$ ipython --no-banner

In [1]: import numpy as np

In [2]: from numpy import linalg as LA

In [3]: np.set_printoptions(precision=2, suppress=True, linewidth=200, sign=" ")

In [4]: rd = lambda a: np.round(a, 2) + 0

In [5]: K = np.array([[2, 2, 0, -3], [0, 2, 0, -1], [0, 0, 2, -2], [0, 0, 0, -1]])

In [6]: # triangular: eigenvalues sit on the diagonal

In [7]: P = np.triu(np.array([[3, 1, -5, -4], [4, 3, 3, 0], [4, -1, 1, 3], [-5, 3, -1, 1]]), 1) + np.eye(4)

In [8]: A2 = P @ K @ LA.inv(P)

In [9]: print(rd(LA.det(A2)))
-8.0

In [10]: x = np.array([8, 4, -5, -7])

In [11]: y = K @ x

In [12]: print(y)
[ 45  15   4   7]

In [13]: print(rd(LA.solve(K, K[:, 3])))
[ 0.  0.  0.  1.]

In [14]: print(rd(LA.solve(K, -1 * y)))
[-8. -4.  5.  7.]

In [15]: print(rd(LA.solve(K.T, K[1])))
[ 0.  1.  0.  0.]

In [16]: print(np.prod(np.diag(K)), rd(LA.det(K)))
-8 -8.0

In [17]: X = np.loadtxt("w.csv", delimiter=",")

In [18]: print(X)
[[ 0.  0.  1.]
 [ 0.  0.  1.]
 [ 1.  1.  0.]]

In [19]: print(rd(LA.norm(X, 2) / LA.norm(X)))
0.71

In [20]: print(LA.matrix_rank(X, rtol=0.1))
2

In [21]: print([round(float(x), 2) for x in LA.svd(X, compute_uv=False)[:3]])
[1.41, 1.41, 0.0]

In [22]: print(LA.cond(X) > 100)
True

In [23]: f, r1 = X[1], X[0]

In [24]: print(f @ r1)
1.0

In [25]: print(f @ f)
1.0

In [26]: p = (f @ r1) / (f @ f) * f

In [27]: print(rd(LA.norm(f + r1) ** 2 + LA.norm(f - r1) ** 2))
4.0

In [28]: print(r1 - p)
[ 0.  0.  0.]

In [29]: print(p)
[ 0.  0.  1.]

In [30]: print(X @ X)
[[ 1.  1.  0.]
 [ 1.  1.  0.]
 [ 0.  0.  2.]]

In [31]: Lm = np.diag(X.sum(axis=1)) - X

In [32]: print((LA.eigvalsh(Lm) < 1e-8).sum())
1

In [33]: print(round(LA.det(Lm[1:, 1:])))
1

In [34]: rng = np.random.default_rng(6781)

In [35]: A2 = X + rng.integers(-2, 3, (3, 2)) @ rng.integers(-2, 3, (2, 3))

In [36]: print(A2)
[[-2.  0.  1.]
 [-4.  4.  5.]
 [ 6. -5. -6.]]

In [37]: print(np.abs(A2 - X).sum(axis=1))
[  2.  12.  17.]

In [38]: W0 = np.load("sample9.npy")

In [39]: print(W0)
[[-1.2 -0.6  0.5]
 [-2.4 -0.2  0.5]
 [-0.1  1.   0.2]]

In [40]: print(LA.norm(W0, axis=1).argmax())
1

In [41]: print(rd(LA.norm(W0, 2)))
2.8

In [42]: print(rd(LA.norm(W0) ** 2 / LA.norm(W0, 2) ** 2))
1.16

In [43]: print(rd(LA.norm(W0, axis=0)))
[ 2.69  1.18  0.73]

In [44]: O, _ = LA.qr(np.array([[0.7, 0.3, 0.4], [1.7, -1.8, -0.1], [-2.5, -0.7, 0.5]]))

In [45]: feats = -3 * O

In [46]: print(rd(feats))
[[ 0.68 -0.59 -2.86]
 [ 1.64  2.51 -0.13]
 [-2.42  1.54 -0.89]]

In [47]: print(np.allclose(feats, feats.T))
False

In [48]: print(rd(feats @ feats))
[[ 6.4  -6.29  0.69]
 [ 5.55  5.11 -4.91]
 [ 3.04  3.92  7.51]]

In [49]: print(rd(np.trace(feats)))
2.29

In [50]: m1 = np.loadtxt("x.csv", delimiter=",")

In [51]: print(m1)
[[ 0.  1.  3.  1.]
 [-3. -1.  2. -1.]
 [ 0.  1. -3. -1.]
 [-1.  2. -1.  0.]]

In [52]: print(rd(np.sort(np.abs(LA.eigvals(m1)))))
[ 0.45  2.83  2.83  4.45]

In [53]: print(m1 @ m1)
[[ -4.   4.  -8.  -4.]
 [  4.  -2. -16.  -4.]
 [ -2.  -6.  12.   2.]
 [ -6.  -4.   4.  -2.]]

In [54]: print(rd(np.abs(LA.eigvals(m1)).max()))
4.45

In [55]: assert m1 == m1.T
---------------------------------------------------------------------------
ValueError                                Traceback (most recent call last)
Cell In[55], line 1
----> 1 assert m1 == m1.T

ValueError: The truth value of an array with more than one element is ambiguous. Use a.any() or a.all()

In [56]: print(np.trace(m1))
-4.0

In [57]: A2 = m1 + rng.integers(-2, 3, (4, 3)) @ rng.integers(-2, 3, (3, 4))

In [58]: print(A2)
[[ 3.  5.  5.  1.]
 [-3.  5. -1.  1.]
 [-2.  8. -1.  3.]
 [-4.  2.  2.  2.]]

In [59]: print(np.abs(A2 - m1).sum(axis=1))
[  9.  11.  15.   8.]

In [60]: print(rd(LA.svd(A2 - m1, compute_uv=False)))
[ 10.92   5.95   4.29   0.  ]

In [61]: Uu, sig, VT = LA.svd(X)

In [62]: vecs = VT[:(sig > 1e-8).sum()]

In [63]: x = X[0] + -3 * X[2] + rng.integers(2) * np.eye(3)[0]

In [64]: print(x)
[-2. -3.  1.]

In [65]: print(np.allclose(vecs.T @ vecs @ x, x))
False

In [66]: print(rd(vecs.T @ vecs))
[[ 0.5  0.5  0. ]
 [ 0.5  0.5  0. ]
 [ 0.   0.   1. ]]

In [67]: E = np.load("block15.npy")

In [68]: print(E)
[[ 2 -5 -2 -1]
 [ 0  2  0 -5]
 [-4 -4  1  2]
 [ 4 -4 -2  1]]

In [69]: Uu, sig, VT = LA.svd(E)

In [70]: print(np.argmax(sig[:-1] / (sig[1:] + 1e-6)) + 1)
3

In [71]: A2 = Uu[:, :3] @ np.diag(sig[:3]) @ VT[:3]

In [72]: print(LA.matrix_rank(A2))
3

In [73]: print(rd(LA.norm(E - A2, 2)), rd(sig[3]))
0.26 0.26

In [74]: mat = np.eye(4, dtype=int)[rng.permutation(4)]

In [75]: print(mat)
[[ 0  0  0  1]
 [ 1  0  0  0]
 [ 0  0  1  0]
 [ 0  1  0  0]]

In [76]: # columns are unit length and at right angles

In [77]: print(mat[:, 2] @ mat[:, 3])
0

In [78]: print(mat.T @ mat)
[[ 1  0  0  0]
 [ 0  1  0  0]
 [ 0  0  1  0]
 [ 0  0  0  1]]

In [79]: print(mat @ mat.T)
[[ 1  0  0  0]
 [ 0  1  0  0]
 [ 0  0  1  0]
 [ 0  0  0  1]]

In [80]: print(rd(LA.pinv(mat)))
[[ 0.  1.  0.  0.]
 [ 0.  0.  0.  1.]
 [ 0.  0.  1.  0.]
 [ 1.  0.  0.  0.]]

In [81]: A2 = np.array([[1, 9], [4, 2], [0, 3]])

In [82]: basis = np.array([[-2, 1, -3, 3], [-1, 3, 0, 1]])

In [83]: F = A2 @ basis

In [84]: print(F)
[[-11  28  -3  12]
 [-10  10 -12  14]
 [ -3   9   0   3]]

In [85]: # rows and columns are dependent

In [86]: theta = np.radians(30)

In [87]: R = np.eye(4)

In [88]: R[3, 3] = R[2, 2] = np.cos(theta)

In [89]: R[3, 2], R[2, 3] = -np.sin(theta), np.sin(theta)

In [90]: print(rd(R))
[[ 1.    0.    0.    0.  ]
 [ 0.    1.    0.    0.  ]
 [ 0.    0.    0.87  0.5 ]
 [ 0.    0.   -0.5   0.87]]

In [91]: A2 = F @ R.T

In [92]: print(np.allclose(LA.norm(F, axis=1), LA.norm(A2, axis=1)))
True

In [93]: print(rd(A2))
[[-11.    28.     3.4   11.89]
 [-10.    10.    -3.39  18.12]
 [ -3.     9.     1.5    2.6 ]]

In [94]: print(rd(np.abs(A2 - F).max(axis=0)))
[ 0.    0.    8.61  4.12]

In [95]: Uu, sig, VT = LA.svd(A2)

In [96]: vecs = VT[:(sig > 1e-8).sum()]

In [97]: x = A2[0] + 4 * A2[2] + rng.integers(2) * np.eye(4)[0]

In [98]: print(rd(x))
[-22.    64.     9.4   22.28]

In [99]: print(np.allclose(vecs.T @ vecs @ x, x))
False

In [100]: lab = rng.permutation(3)

In [101]: print(lab)
[ 0  2  1]

In [102]: A2 = X[lab][:, lab]

In [103]: print(rd(np.sort(np.abs(LA.eigvals(A2)))))
[ 0.    1.41  1.41]

In [104]: print(rd(LA.det(A2)), rd(LA.det(X[lab])))
0.0 0.0

In [105]: print(np.trace(A2))
0.0

In [106]: print(A2)
[[ 0.  1.  0.]
 [ 1.  0.  1.]
 [ 0.  1.  0.]]

In [107]: blk = np.stack([F, 5 * F, F[::-1]])

In [108]: print(LA.matrix_rank(blk.reshape(3, -1)))
2

In [109]: print(np.einsum("bij,cij->bc", blk, blk))
[[  1697   8485   1182]
 [  8485  42425   5910]
 [  1182   5910   1697]]

In [110]: print(LA.matrix_rank(blk))
[ 2  2  2]
